>>> import numpy as np
>>> import numpy.linalg as la
>>> np.set_printoptions(precision=3, suppress=True, linewidth=200)
>>> def tidy(a):
...     return np.round(a, 3) + 0
... 
>>> other = np.array([[5, -4], [-8, 4]])
>>> cent = np.array([[0, 1], [2, 2]])
>>> arr = np.kron(other, cent)
>>> arr
array([[  0,   5,   0,  -4],
       [ 10,  10,  -8,  -8],
       [  0,  -8,   0,   4],
       [-16, -16,   8,   8]])
>>> other = la.invert(arr)
Traceback (most recent call last):
  File "<python-input-8>", line 1, in <module>
    other = la.invert(arr)
            ^^^^^^^^^
AttributeError: module 'numpy.linalg' has no attribute 'invert'
>>> other = la.inv(arr)
>>> tidy(la.det(arr) * other)
array([[ 192.,  -96.,  192.,  -96.],
       [-192.,    0., -192.,    0.],
       [ 384., -192.,  240., -120.],
       [-384.,    0., -240.,    0.]])
>>> tidy(la.slogdet(arr)[0])
np.float64(1.0)
>>> arr @ other
array([[1., 0., 0., 0.],
       [0., 1., 0., 0.],
       [0., 0., 1., 0.],
       [0., 0., 0., 1.]])
>>> tidy(la.inv(other))
array([[  0.,   5.,   0.,  -4.],
       [ 10.,  10.,  -8.,  -8.],
       [  0.,  -8.,   0.,   4.],
       [-16., -16.,   8.,   8.]])
>>> tidy(other)
array([[ 0.333, -0.167,  0.333, -0.167],
       [-0.333,  0.   , -0.333,  0.   ],
       [ 0.667, -0.333,  0.417, -0.208],
       [-0.667,  0.   , -0.417,  0.   ]])
>>> np.allclose(other, arr.T)
False
>>> blk = np.stack([arr, -2 * arr, arr[::-1]])
>>> tidy(la.det(blk))
array([ 576., 9216.,  576.])
>>> np.einsum("bij,cij->bc", blk, blk)
array([[ 1089, -2178,  -448],
       [-2178,  4356,   896],
       [ -448,   896,  1089]])
>>> blk.sum(axis=0)
array([[-16, -21,   8,  12],
       [-10, -18,   8,  12],
       [ 10,  18,  -8, -12],
       [ 16,  21,  -8, -12]])
>>> arr @ arr
array([[ 114,  114,  -72,  -72],
       [ 228,  342, -144, -216],
       [-144, -144,   96,   96],
       [-288, -432,  192,  288]])
>>> tidy(np.abs(la.eigvals(arr)).max())
np.float64(27.809)
>>> np.allclose(arr, arr.T)
False
>>> tidy(la.det(arr))
np.float64(576.0)
>>> (arr - arr.T) / 2
array([[ 0. , -2.5,  0. ,  6. ],
       [ 2.5,  0. ,  0. ,  4. ],
       [ 0. ,  0. ,  0. , -2. ],
       [-6. , -4. ,  2. ,  0. ]])
>>> np.allclose(arr @ arr.T, arr.T @ arr)
False
>>> feats = np.abs(np.array([[0, 1, -2, -2], [-1, 1, 1, -3], [-3, 1, 1, -2], [1, -1, -1, -1]])) + np.eye(4)
>>> feats = feats / feats.sum(axis=1, keepdims=True)
>>> tidy(feats)
array([[0.167, 0.167, 0.333, 0.333],
       [0.143, 0.286, 0.143, 0.429],
       [0.375, 0.125, 0.25 , 0.25 ],
       [0.2  , 0.2  , 0.2  , 0.4  ]])
>>> O, Rm = la.qr(feats)
>>> O.shape, Rm.shape
((4, 4), (4, 4))
>>> tidy(O.T @ O)
array([[1., 0., 0., 0.],
       [0., 1., 0., 0.],
       [0., 0., 1., 0.],
       [0., 0., 0., 1.]])
>>> tidy(Rm)
array([[-0.478, -0.325, -0.438, -0.607],
       [ 0.   , -0.244, -0.103, -0.377],
       [ 0.   ,  0.   ,  0.177,  0.055],
       [ 0.   ,  0.   ,  0.   ,  0.058]])
>>> np.trace(O @ O.T)
np.float64(4.0)
>>> tidy(np.abs(np.diag(Rm)))
array([0.478, 0.244, 0.177, 0.058])
>>> data = np.array([[0, 0, 1], [0, 1, 0], [1, 0, 0]])
>>> # symmetric, so the eigenvalues are real
>>> vals, evecs = la.eig(data)
>>> vals
array([ 1., -1.,  1.])
>>> tidy(np.sort(la.eigvals(la.inv(data))))
array([-1.,  1.,  1.])
>>> tidy(np.sort(la.eigvals(data @ data)))
array([1., 1., 1.])
>>> data @ evecs[:, 0] - vals[0] * evecs[:, 0]
array([0., 0., 0.])
